>>> import numpy as np
>>> import numpy.linalg as la
>>> np.set_printoptions(precision=2, suppress=True, linewidth=100)
>>> def rd(a):
...     return np.round(a, 2) + 0
... 
>>> data = np.loadtxt("data.csv", delimiter=",")
>>> rd(data)
array([[-0.53, -0.49, -0.7 ],
       [-0.67, -0.27,  0.69],
       [-0.53,  0.83, -0.18]])
>>> rng = np.random.default_rng(621384)
>>> lab = rng.permutation(3)
>>> out = data[:, lab] * rng.choice([-1, 1], 3)
>>> rd(out)
array([[ 0.53,  0.7 , -0.49],
       [ 0.67, -0.69, -0.27],
       [ 0.53,  0.18,  0.83]])
>>> left, _, vt = la.svd(data.T @ out)
>>> rd(left @ vt)
array([[-1.,  0.,  0.],
       [ 0.,  0.,  1.],
       [ 0., -1.,  0.]])
>>> lab = rng.permutation(3)
>>> lab
array([0, 2, 1])
>>> out = data[lab][:, lab]
>>> rd(np.sort(np.abs(la.eigvals(out))))
array([1., 1., 1.])
>>> rd(np.trace(out))
np.float64(-0.98)
>>> rd(out)
array([[-0.53, -0.7 , -0.49],
       [-0.53, -0.18,  0.83],
       [-0.67,  0.69, -0.27]])
>>> np.allclose(out, data)
False
>>> u = np.array([1, 1, 3])
>>> J = u[np.abs(np.subtract.outer(np.arange(3), np.arange(3)))]
>>> J
array([[1, 1, 3],
       [1, 1, 1],
       [3, 1, 1]])
>>> out = np.array([[2, 1, -3], [3, 3, 0], [-3, 2, 1]])
>>> np.einsum("ik,kj->ji", J, out)
array([[-4,  2,  6],
       [10,  6,  8],
       [ 0, -2, -8]])
>>> np.vstack([J, out.T]).shape
(6, 3)
>>> out = J[0, 0] * J[1:] - np.outer(J[1:, 0], J[0])
>>> out
array([[ 0,  0, -2],
       [ 0, -2, -8]])
>>> J[:, 0] / J[0, 0]
array([1., 1., 3.])
>>> la.matrix_rank(out), la.matrix_rank(J)
(np.int64(2), np.int64(3))
>>> u, v = J[0], J[2]
>>> u @ u
np.int64(11)
>>> p = (u @ v) / (u @ u) * u
>>> rd((v - p) @ u)
np.float64(0.0)
>>> np.outer(u, v)
array([[3, 1, 1],
       [3, 1, 1],
       [9, 3, 3]])
>>> rd(v - p)
array([ 2.36,  0.36, -0.91])
>>> x = np.array([3, -3, -2])
>>> (J @ x).argmax()
np.int64(2)
>>> J * x
array([[ 3, -3, -6],
       [ 3, -3, -2],
       [ 9, -3, -2]])
>>> np.einsum("ij,j->i", J, x)
array([-6, -2,  4])
>>> lab = rng.permutation(3)
>>> lab
array([2, 0, 1])
>>> out = J[lab][:, lab]
>>> rd(np.sort(np.abs(la.eigvals(out))))
array([0.44, 2.  , 4.56])
>>> np.trace(out)
np.int64(3)
>>> np.diag(out)
array([1, 1, 1])
>>> np.allclose(out, J)
False
>>> E = np.load("w.npy")
>>> E
array([[ -5, -15,  -2,   5],
       [ -4,  12,   5,  -4],
       [  2, -12,   5,   4],
       [  4,   6,  -5,  -2]])
>>> rd(la.norm(E, 1)), rd(la.norm(E, np.inf))
(np.float64(45.0), np.float64(27.0))
>>> la.norm(E, axis=1).argmax()
np.int64(0)
>>> E[3] @ E[1]
np.int64(39)
>>> rd(la.norm(E, axis=1))
array([16.7 , 14.18, 13.75,  9.  ])
>>> rd(la.norm(E, axis=0))
array([ 7.81, 23.43,  8.89,  7.81])
>>> W0 = np.load("arr.npy")
>>> W0
array([[0., 3., 0.],
       [3., 5., 3.],
       [0., 3., 5.]])
>>> # symmetric, so the eigenvalues are real
>>> q, V = la.qr(W0[:, :2])[0], la.qr(W0[:, 2:])[0]
>>> sv = la.svd(q.T @ V, compute_uv=False)
>>> (sv > 0.9).sum()
np.int64(0)
>>> rd(np.degrees(np.arccos(sv.clip(0, 1))))
array([37.33])
>>> ev, V = la.eigh(W0)
>>> x = np.array([2, 0, 1])
>>> rd(V * np.abs(ev) @ V.T)
array([[2.44, 1.63, 0.62],
       [1.63, 5.77, 2.65],
       [0.62, 2.65, 5.16]])
>>> rd(la.eigvalsh(W0[1:, 1:]))
array([2., 8.])
>>> rd(V * np.maximum(ev, 0) @ V.T)
array([[1.22, 2.31, 0.31],
       [2.31, 5.39, 2.83],
       [0.31, 2.83, 5.08]])
>>> x @ W0 @ x / (x @ x), rd(ev[0]), rd(ev[-1])
(np.float64(1.0), np.float64(-1.69), np.float64(8.57))
>>> m1 = np.load("layer7.npy")
>>> m1
array([[4., 1., 1., 1.],
       [1., 4., 1., 1.],
       [1., 1., 4., 1.],
       [1., 1., 1., 4.]])
>>> # symmetric
>>> ev, V = la.eig(m1)
>>> rd(ev)
array([3., 7., 3., 3.])
>>> rd(np.sort(la.eigvals(la.inv(m1))))
array([0.14, 0.33, 0.33, 0.33])
>>> rd(np.sort(la.eigvals(m1 @ m1)))
array([ 9.,  9.,  9., 49.])
>>> P = np.triu(np.array([[-2, -7, -3, -2], [4, 9, -3, -1], [8, -3, 6, 8], [-5, -3, 8, 9]]), 1) + np.eye(4)
>>> out = P @ m1 @ la.inv(P)
>>> rd(la.det(out))
np.float64(189.0)
>>> np.trace(out), np.trace(m1)
(np.float64(16.0), np.float64(16.0))
>>> rd(np.poly(out))
array([   1.,  -16.,   90., -216.,  189.])
>>> la.matrix_rank(out)
np.int64(4)
>>> feats = np.array([[1, 1, -1, -1, -1, -1, 1, 1],
...     [1, 1, -1, -1, 1, 1, -1, -1],
...     [1, 1, 1, 1, 1, 1, 1, 1]])
>>> # columns 0 and 1 are equal
>>> out = feats + rng.integers(-2, 3, (3, 1)) @ rng.integers(-2, 3, (1, 8))
>>> out
array([[ 3,  3,  0, -3,  0, -2,  2,  3],
       [ 3,  3,  0, -3,  2,  0,  0,  1],
       [ 5,  5,  3, -3,  3, -1,  3,  5]])
>>> np.abs(out - feats).sum(axis=1)
array([12, 12, 24])
>>> x = np.array([1, 1, 1, 2, 0, 2, 1, 1])
>>> (feats @ x).argmax()
np.int64(2)
>>> (feats * x).sum(axis=1)
array([-1, -1,  9])
>>> la.norm(feats @ x) <= la.norm(feats, 2) * la.norm(x) + 1e-9
np.True_
>>> feats * x
array([[ 1,  1, -1, -2,  0, -2,  1,  1],
       [ 1,  1, -1, -2,  0,  2, -1, -1],
       [ 1,  1,  1,  2,  0,  2,  1,  1]])
>>> u = np.array([3, 0])
>>> np.array([np.convolve(row, u, "same") for row in feats])
array([[ 3,  3, -3, -3, -3, -3,  3,  3],
       [ 3,  3, -3, -3,  3,  3, -3, -3],
       [ 3,  3,  3,  3,  3,  3,  3,  3]])
>>> np.convolve(feats[2], u)
array([3, 3, 3, 3, 3, 3, 3, 3, 0])
>>> np.correlate(feats[2], feats[0], "full")
array([ 1,  2,  1,  0, -1, -2, -1,  0, -1, -2, -1,  0,  1,  2,  1])
>>> rd(np.trace(la.pinv(E) @ E))
np.float64(3.0)
>>> np.allclose(E[:-1].T @ la.lstsq(E[:-1].T, E[-1])[0], E[-1])
True
>>> rd(E @ la.pinv(E) @ E)
array([[ -5., -15.,  -2.,   5.],
       [ -4.,  12.,   5.,  -4.],
       [  2., -12.,   5.,   4.],
       [  4.,   6.,  -5.,  -2.]])
>>> X = np.array([[-2.0, -5.0, -8.0], [-5.0, 22.0, 40.0], [-8.0, 40.0, 61.0]])
>>> # symmetric
>>> out = X + rng.integers(-2, 3, (3, 1)) @ rng.integers(-2, 3, (1, 3))
>>> out
array([[ -4.,  -5., -10.],
       [ -3.,  22.,  42.],
       [ -4.,  40.,  65.]])
>>> out - X
array([[-2.,  0., -2.],
       [ 2.,  0.,  2.],
       [ 4.,  0.,  4.]])
>>> rd(la.svd(out - X, compute_uv=False))
array([6.93, 0.  , 0.  ])
>>> rd(la.det(out))
np.float64(1185.0)
>>> out @ out
array([[  71., -490., -820.],
       [-222., 2179., 3684.],
       [-364., 3500., 5945.]])
>>> rd(np.abs(la.eigvals(out)).max())
np.float64(90.37)
>>> (out + out.T) / 2
array([[-4., -4., -7.],
       [-4., 22., 41.],
       [-7., 41., 65.]])
>>> A = np.load("sample6.npy")
>>> A
array([[0, 1, 1, 0],
       [1, 0, 1, 1],
       [1, 1, 0, 0],
       [0, 1, 0, 0]])
>>> ev, V = la.eig(A)
>>> rd(A @ V[:, 0] - ev[0] * V[:, 0])
array([0., 0., 0., 0.])
>>> rd(np.sort(la.eigvals(la.inv(A))))
array([-1.  , -0.68,  0.46,  3.21])
>>> rd(np.prod(ev))
np.float64(1.0)
